$ python3 -q
>>> import numpy as np
>>> np.set_printoptions(precision=1, suppress=True, linewidth=100)
>>> def rnd(a):
...     return np.round(a, 1) + 0
... 
>>> K = np.load("x.npy")
>>> K
array([[  3,  -3,  -1,   1],
       [  6,  -6,  -2,   2],
       [  0,   0,   0,   0],
       [  9,  -9,  -3,   3],
       [  0,   0,   0,   0],
       [ 12, -12,  -4,   4],
       [ 15, -15,  -5,   5],
       [  3,  -3,  -1,   1],
       [  6,  -6,  -2,   2],
       [  6,  -6,  -2,   2]])
>>> # rows 2 and 4 are equal
>>> np.linalg.matrix_rank(K, rtol=0.1)
np.int64(1)
>>> np.linalg.cond(K) > 100
np.True_
>>> np.argsort(-np.linalg.norm(K, axis=0).round(6), kind="stable")[:3]
array([0, 1, 2])
>>> rnd(np.linalg.norm(K, 2) / np.linalg.norm(K))
np.float64(1.0)
>>> print([round(float(x), 1) for x in np.linalg.svd(K, compute_uv=False)[:3]])
[35.8, 0.0, 0.0]
>>> M = np.loadtxt("test19.csv", delimiter=",")
>>> rnd(M)
array([[ 1. ,  5.8,  0.3,  0.1,  0. , -1.1,  5.3, -0.5,  0.4,  2.4,  2.4, -3. , -3.8],
       [-1.3, -5.7,  0. ,  0.6, -0.3,  0.4, -5.2,  0.8, -0.8, -2.6, -2. ,  2.8,  4.2],
       [ 0.5, -4.6, -1.6, -3. ,  1.1,  3.7, -4.6, -0.7,  1.8, -0.9, -3.6,  3.2,  1.4],
       [ 2.4,  3.9, -1.5, -3.7,  1.4,  2.8,  3.1, -1.8,  2.8,  2.9, -0.4, -1.1, -4.7],
       [ 1.8,  5.4, -0.6, -1.7,  0.7,  0.7,  4.8, -1.2,  1.6,  2.9,  1.3, -2.4, -4.6],
       [-2.2, -4.7,  1.1,  2.9, -1.1, -1.9, -3.9,  1.6, -2.4, -3. , -0.4,  1.7,  4.8],
       [ 0.3,  5.5,  0.9,  1.5, -0.5, -2.4,  5.3,  0. , -0.7,  1.8,  3.1, -3.3, -2.9],
       [ 1.6,  5.6, -0.3, -1.2,  0.5,  0.1,  5. , -1. ,  1.2,  2.8,  1.7, -2.6, -4.4],
       [-2.5, -3.1,  1.8,  4.2, -1.6, -3.5, -2.4,  1.9, -3.2, -2.8,  1. ,  0.6,  4.5],
       [-0.4,  4.8,  1.5,  2.9, -1. , -3.6,  4.8,  0.6, -1.7,  1. ,  3.5, -3.2, -1.6],
       [ 1.5,  5.7, -0.2, -0.9,  0.4, -0.2,  5.1, -0.9,  1. ,  2.7,  1.9, -2.7, -4.3],
       [-2.5, -1.4,  2.2,  4.9, -1.8, -4.4, -0.7,  2. , -3.5, -2.3,  2.1, -0.5,  3.7],
       [-0.8,  4.3,  1.8,  3.4, -1.2, -4. ,  4.4,  0.9, -2.1,  0.6,  3.6, -3.1, -1. ],
       [ 2.5,  3.3, -1.8, -4.1,  1.6,  3.3,  2.5, -1.9,  3.1,  2.8, -0.9, -0.7, -4.5],
       [ 1.9, -1.8, -2.3, -4.8,  1.8,  4.9, -2.3, -1.7,  3.2,  0.9, -3.4,  2.2, -1.5],
       [-2.5, -1. ,  2.3,  4.9, -1.8, -4.6, -0.3,  2. , -3.5, -2.2,  2.3, -0.8,  3.4],
       [ 1.3, -3.4, -2.1, -4.1,  1.5,  4.6, -3.6, -1.3,  2.6,  0. , -3.6,  2.8, -0.1],
       [ 1.6,  5.6, -0.4, -1.3,  0.5,  0.2,  5. , -1.1,  1.3,  2.8,  1.6, -2.6, -4.5],
       [ 1.8, -1.9, -2.3, -4.8,  1.7,  4.9, -2.4, -1.7,  3.2,  0.9, -3.4,  2.2, -1.4],
       [-2. , -5.1,  0.9,  2.4, -0.9, -1.4, -4.4,  1.4, -2. , -3. , -0.8,  2. ,  4.7],
       [ 0.3, -5. , -1.4, -2.6,  0.9,  3.4, -4.9, -0.5,  1.4, -1.2, -3.5,  3.3,  1.9],
       [ 0.5, -4.7, -1.6, -2.9,  1. ,  3.7, -4.7, -0.7,  1.7, -1. , -3.5,  3.2,  1.5],
       [-0.6, -5.6, -0.7, -1.1,  0.3,  2. , -5.3,  0.2,  0.3, -2. , -2.9,  3.2,  3.2],
       [-2.5, -2. ,  2.1,  4.7, -1.8, -4.2, -1.3,  2. , -3.4, -2.5,  1.7, -0.2,  4. ],
       [-1.4,  3.1,  2.1,  4.3, -1.6, -4.7,  3.4,  1.4, -2.8, -0.2,  3.6, -2.7,  0.3],
       [ 2.5,  1.5, -2.2, -4.8,  1.8,  4.4,  0.8, -2. ,  3.5,  2.3, -2. ,  0.5, -3.7],
       [-0.6, -5.7, -0.7, -0.9,  0.3,  1.9, -5.3,  0.2,  0.2, -2.1, -2.9,  3.2,  3.3],
       [-2.2,  0.5,  2.4,  5. , -1.9, -4.9,  1.1,  1.9, -3.5, -1.6,  2.9, -1.6,  2.5],
       [-0.7,  4.4,  1.7,  3.3, -1.2, -4. ,  4.4,  0.8, -2. ,  0.7,  3.6, -3.2, -1.1],
       [-2.5, -1.3,  2.2,  4.9, -1.8, -4.5, -0.6,  2. , -3.5, -2.3,  2.1, -0.6,  3.7],
       [ 2.5,  2.8, -1.9, -4.4,  1.7,  3.7,  2. , -2. ,  3.3,  2.7, -1.3, -0.3, -4.3],
       [ 2.3, -0.1, -2.3, -5. ,  1.9,  4.9, -0.7, -1.9,  3.5,  1.7, -2.8,  1.4, -2.7],
       [-1.9,  1.8,  2.3,  4.8, -1.8, -4.9,  2.3,  1.7, -3.2, -0.9,  3.4, -2.2,  1.4],
       [ 2.3, -0.1, -2.3, -5. ,  1.9,  4.9, -0.7, -1.9,  3.5,  1.7, -2.8,  1.4, -2.8],
       [ 0.2, -5.1, -1.3, -2.4,  0.8,  3.2, -5. , -0.4,  1.3, -1.3, -3.4,  3.3,  2.1],
       [ 1.3, -3.2, -2.1, -4.2,  1.5,  4.6, -3.5, -1.3,  2.7,  0.1, -3.6,  2.8, -0.2],
       [-1.8,  2.1,  2.3,  4.7, -1.7, -4.9,  2.5,  1.6, -3.2, -0.8,  3.4, -2.3,  1.3]])
>>> gram = np.cov(M, rowvar=False)
>>> rnd(np.median(M, axis=0))
array([ 0.3, -0.1, -0.3, -0.9,  0.3,  0.2, -0.6, -0.4,  0.4,  0. , -0.4, -0.3, -0.1])
>>> rnd(np.polyfit(M[:, 9], M[:, 7], 1))
array([-0.5,  0. ])
>>> gram.shape
(13, 13)
